% python3 -q
>>> import numpy as np
>>> import numpy.linalg as la
>>> np.set_printoptions(suppress=True, linewidth=160)
>>> tidy = lambda a: np.round(a, 3) + 0
>>> J = np.load("a.npy")
>>> tidy(J)
array([[ 0.021, -0.036,  0.036, -0.136],
       [-0.036,  0.06 , -0.06 ,  0.226],
       [ 0.036, -0.06 ,  0.06 , -0.226],
       [-0.136,  0.226, -0.226,  0.86 ]])
>>> # row 3 dominates
>>> print(np.unique(J.round(6), axis=0).shape)
(4, 4)
>>> np.abs(np.diag(la.qr(J)[1])) > 1e-9
array([ True, False, False, False])
>>> tidy(J @ la.pinv(J) @ J)
array([[ 0.021, -0.036,  0.036, -0.136],
       [-0.036,  0.06 , -0.06 ,  0.226],
       [ 0.036, -0.06 ,  0.06 , -0.226],
       [-0.136,  0.226, -0.226,  0.86 ]])
>>> ev, V = la.eigh(J)
>>> x = np.array([-3, 3, -1, 2])
>>> tidy(V * np.maximum(ev, 0) @ V.T)
array([[ 0.021, -0.036,  0.036, -0.136],
       [-0.036,  0.06 , -0.06 ,  0.226],
       [ 0.036, -0.06 ,  0.06 , -0.226],
       [-0.136,  0.226, -0.226,  0.86 ]])
>>> M2 = np.array([[1, 1, 3], [2, 1, 1], [3, 3, 2], [3, 1, 2]])
>>> tidy(np.einsum("ij,ij->i", J, J))
array([0.021, 0.06 , 0.06 , 0.86 ])
>>> la.matrix_rank(np.vstack([J, M2.T]))
np.int64(4)
>>> tidy(np.einsum("ik,kj->ji", J, M2))
array([[-0.35 ,  0.583, -0.583,  2.217],
       [-0.043,  0.071, -0.071,  0.271],
       [-0.171,  0.286, -0.286,  1.086]])
>>> M2 @ J
Traceback (most recent call last):
  File "<python-input-17>", line 1, in <module>
    M2 @ J
    ~~~^~~
ValueError: matmul: Input operand 1 has a mismatch in its core dimension 0, with gufunc signature (n?,k),(k,m?)->(n?,m?) (size 4 is different from 3)
>>> mat = np.load("x.npy")
>>> mat
array([[-0.6, -0.1,  2.9, -0.7],
       [ 1.3, -0.1,  0. , -1.1],
       [-0.1, -0.3,  1. , -0.8],
       [ 0.1, -0.5, -0.5, -1.6]])
>>> def softmax(z):
...     e = np.exp(z - z.max(axis=-1, keepdims=True))
...     return e / e.sum(axis=-1, keepdims=True)
... 
>>> tidy(softmax(mat).sum(axis=1))
array([1., 1., 1., 1.])
>>> print(tidy(softmax(mat[1])))
[0.621 0.153 0.169 0.056]
>>> tidy(softmax(mat[1] + -3))
array([0.621, 0.153, 0.169, 0.056])
>>> scores = mat @ mat.T / np.sqrt(4)
>>> tidy(softmax(scores)[1] @ mat)
array([ 0.541, -0.244,  0.325, -1.151])
>>> tidy(softmax(scores + np.triu(np.full(scores.shape, -np.inf), 1)))
array([[1.   , 0.   , 0.   , 0.   ],
       [0.189, 0.811, 0.   , 0.   ],
       [0.604, 0.151, 0.244, 0.   ],
       [0.087, 0.272, 0.163, 0.478]])
>>> proj = np.triu(np.array([[-5, 1, -8, 6], [7, 3, 6, 9], [-8, 8, -8, 6], [-2, 8, 1, 3]]), 1) + np.eye(4)
>>> M2 = proj @ mat @ la.inv(proj)
>>> print(tidy(np.trace(M2)), np.trace(mat))
-1.3 -1.3
>>> print(la.matrix_rank(M2))
4
>>> tidy(M2)
array([[   2.1,   -2.9,   26.1, -148.1],
       [   1.6,   -8. ,   62.3, -331.7],
       [   0.5,   -3.8,   24.8, -128. ],
       [   0.1,   -0.6,    3.9,  -20.2]])
>>> W0 = np.loadtxt("arr.csv", delimiter=",")
>>> print(W0)
[[0.2   0.32  0.28  0.2   0.   ]
 [0.308 0.269 0.192 0.    0.231]
 [0.32  0.04  0.2   0.2   0.24 ]
 [0.412 0.118 0.294 0.176 0.   ]
 [0.077 0.192 0.231 0.269 0.231]]
>>> # row-stochastic, so 1 is an eigenvalue
>>> tidy(np.sort(np.abs(la.eigvals(W0))))
array([0.036, 0.214, 0.214, 0.255, 1.   ])
>>> np.allclose(W0 @ W0.T, W0.T @ W0)
False
>>> tidy(W0.sum(axis=1))
array([1., 1., 1., 1., 1.])
>>> W0 @ np.ones(5)
array([1., 1., 1., 1., 1.])
>>> p = np.eye(5)[2]
>>> for _ in range(4):
...     p = p @ W0
...     print(p.round(3))
... 
[0.32 0.04 0.2  0.2  0.24]
[0.241 0.191 0.252 0.204 0.113]
[0.28  0.184 0.24  0.165 0.13 ]
[0.268 0.193 0.24  0.168 0.13 ]
>>> Uu, sv, Vh = la.svd(W0)
>>> np.argmax(sv[:-1] / (sv[1:] + 1e-6)) + 1
np.int64(4)
>>> M2 = Uu[:, :4] @ np.diag(sv[:4]) @ Vh[:4]
>>> print(tidy(np.abs(W0 - M2).max()))
0.009
>>> print(la.matrix_rank(M2))
4
>>> print(tidy(la.norm(W0 - M2, 2)), tidy(sv[4]))
0.02 0.02
>>> O = W0.astype(float).copy()
>>> for j in range(5):
...     O[:, j] -= O[:, :j] @ (O[:, :j].T @ O[:, j])
...     O[:, j] /= la.norm(O[:, j])
... 
>>> tidy(O.T @ O)
array([[1., 0., 0., 0., 0.],
       [0., 1., 0., 0., 0.],
       [0., 0., 1., 0., 0.],
       [0., 0., 0., 1., 0.],
       [0., 0., 0., 0., 1.]])
>>> X = np.array([[-3, 3, -7],
...     [-1, 0, -23],
...     [-1, 0, -23],
...     [10, -12, -18],
...     [-25, 27, -17]])
>>> # looks like rank 2
>>> tidy(X @ la.pinv(X) @ X)
array([[ -3.,   3.,  -7.],
       [ -1.,   0., -23.],
       [ -1.,   0., -23.],
       [ 10., -12., -18.],
       [-25.,  27., -17.]])
>>> M2 = X / la.norm(X, axis=1, keepdims=True)
>>> C2 = M2 @ M2.T
>>> (C2 - 2 * np.eye(5)).round(6).argmax(axis=1)
array([1, 2, 1, 1, 0])
>>> print(tidy(np.degrees(np.arccos(np.clip(C2[2, 4], -1, 1)))))
63.526
>>> tidy(la.norm(M2, axis=1))
array([1., 1., 1., 1., 1.])
>>> M2 = np.array([[-2, 4], [0, -1]])
>>> Z = np.kron(M2, X)
>>> tidy(la.norm(Z, 2)), tidy(la.norm(M2, 2) * la.norm(X, 2))
(np.float64(207.916), np.float64(207.916))
>>> print(Z)
[[   6   -6   14  -12   12  -28]
 [   2    0   46   -4    0  -92]
 [   2    0   46   -4    0  -92]
 [ -20   24   36   40  -48  -72]
 [  50  -54   34 -100  108  -68]
 [   0    0    0    3   -3    7]
 [   0    0    0    1    0   23]
 [   0    0    0    1    0   23]
 [   0    0    0  -10   12   18]
 [   0    0    0   25  -27   17]]
>>> tidy(np.trace(la.pinv(Z) @ Z))
np.float64(4.0)
>>> np.abs(np.diag(la.qr(Z)[1])) > 1e-9
array([ True,  True, False,  True,  True, False])
>>> np.allclose(Z[:-1].T @ la.lstsq(Z[:-1].T, Z[-1])[0], Z[-1])
True
>>> rank = la.matrix_rank(X)
>>> rank
np.int64(2)
>>> ns = la.svd(X)[2][rank:].T
>>> print(ns.shape)
(3, 1)
>>> tidy(ns @ ns.T)
array([[ 0.553,  0.497, -0.024],
       [ 0.497,  0.446, -0.022],
       [-0.024, -0.022,  0.001]])
>>> [int(la.matrix_rank(np.delete(X, i, axis=0))) for i in range(5)]
[2, 2, 2, 2, 2]
>>> M2 = np.array([[1, -3, 3, -1], [-1, -3, 3, -2], [0, 2, 3, -3], [-3, -3, -2, -1]])
>>> Z = np.array([[-1]])
>>> m1 = np.block([[M2, np.zeros((4, 1))], [np.zeros((1, 4)), Z]])
>>> m1
array([[ 1., -3.,  3., -1.,  0.],
       [-1., -3.,  3., -2.,  0.],
       [ 0.,  2.,  3., -3.,  0.],
       [-3., -3., -2., -1.,  0.],
       [ 0.,  0.,  0.,  0., -1.]])
>>> Uu, sv, Vh = la.svd(m1, full_matrices=False)
>>> tidy(Uu.T @ m1 @ Vh.T)
array([[6.762, 0.   , 0.   , 0.   , 0.   ],
       [0.   , 5.603, 0.   , 0.   , 0.   ],
       [0.   , 0.   , 3.262, 0.   , 0.   ],
       [0.   , 0.   , 0.   , 1.   , 0.   ],
       [0.   , 0.   , 0.   , 0.   , 0.485]])
>>> tidy(Vh @ Vh.T)
array([[1., 0., 0., 0., 0.],
       [0., 1., 0., 0., 0.],
       [0., 0., 1., 0., 0.],
       [0., 0., 0., 1., 0.],
       [0., 0., 0., 0., 1.]])
>>> tidy(np.abs(Vh[0]))
array([0.069, 0.523, 0.703, 0.477, 0.   ])
>>> np.abs(Uu[:, 0]).round(6).argmax()
np.int64(1)
>>> np.allclose(Uu * sv @ Vh, m1)
True
>>> Uu.shape, sv.shape, Vh.shape
((5, 5), (5,), (5, 5))
>>> M2 = np.array([[2, 4], [2, -3], [-5, -5], [-2, -4], [-5, -3]])
>>> la.matrix_rank(m1 @ M2)
np.int64(2)
>>> np.einsum("ik,kj->ji", m1, M2)
array([[-17., -19.,  -5.,   0.,   5.],
       [  2.,  -2.,  -9.,  11.,   3.]])
>>> ev, V = la.eig(m1)
>>> print(tidy(np.prod(ev)))
-60.0
>>> print(tidy(np.sort(la.eigvals(m1 @ m1))))
[ 1.     1.251  2.847 28.741 35.16 ]
>>> tidy(ev)
array([ 5.93 , -5.361,  1.119, -1.687, -1.   ])
>>> A = np.load("out14.npy")
>>> A
array([[ -3,   2,  -2,  -1],
       [  5,  -2,  -5,  -1],
       [  2,   5,   5,   2],
       [-18,   8,  13,   2]])
>>> rank = la.matrix_rank(A)
>>> rank
np.int64(3)
>>> ns = la.svd(A)[2][rank:].T
>>> la.matrix_rank(A.T @ A), la.matrix_rank(A @ A.T)
(np.int64(3), np.int64(3))
>>> [int(la.matrix_rank(np.delete(A, i, axis=0))) for i in range(4)]
[3, 3, 2, 3]
>>> [int(la.matrix_rank(A[:i])) for i in range(1, len(A) + 1)]
[1, 2, 3, 3]
>>> np.allclose(A @ ns, 0)
True
>>> [int(la.matrix_rank(A[:, :j + 1])) for j in range(4)]
[1, 2, 3, 3]
>>> print(tidy(ns @ ns.T))
[[ 0.016  0.003  0.038 -0.118]
 [ 0.003  0.     0.007 -0.021]
 [ 0.038  0.007  0.093 -0.288]
 [-0.118 -0.021 -0.288  0.89 ]]
>>> print(ns.shape)
(4, 1)
>>> np.kron(np.eye(2, dtype=int), A)
array([[ -3,   2,  -2,  -1,   0,   0,   0,   0],
       [  5,  -2,  -5,  -1,   0,   0,   0,   0],
       [  2,   5,   5,   2,   0,   0,   0,   0],
       [-18,   8,  13,   2,   0,   0,   0,   0],
       [  0,   0,   0,   0,  -3,   2,  -2,  -1],
       [  0,   0,   0,   0,   5,  -2,  -5,  -1],
       [  0,   0,   0,   0,   2,   5,   5,   2],
       [  0,   0,   0,   0, -18,   8,  13,   2]])
>>> np.einsum("ij,ji->", A, A)
np.int64(76)
>>> print(tidy(la.eigvals(A).sum().real))
2.0
>>> tidy(la.eigvals(A))
array([-6.964+0.j   ,  0.   +0.j   ,  4.482+2.517j,  4.482-2.517j])
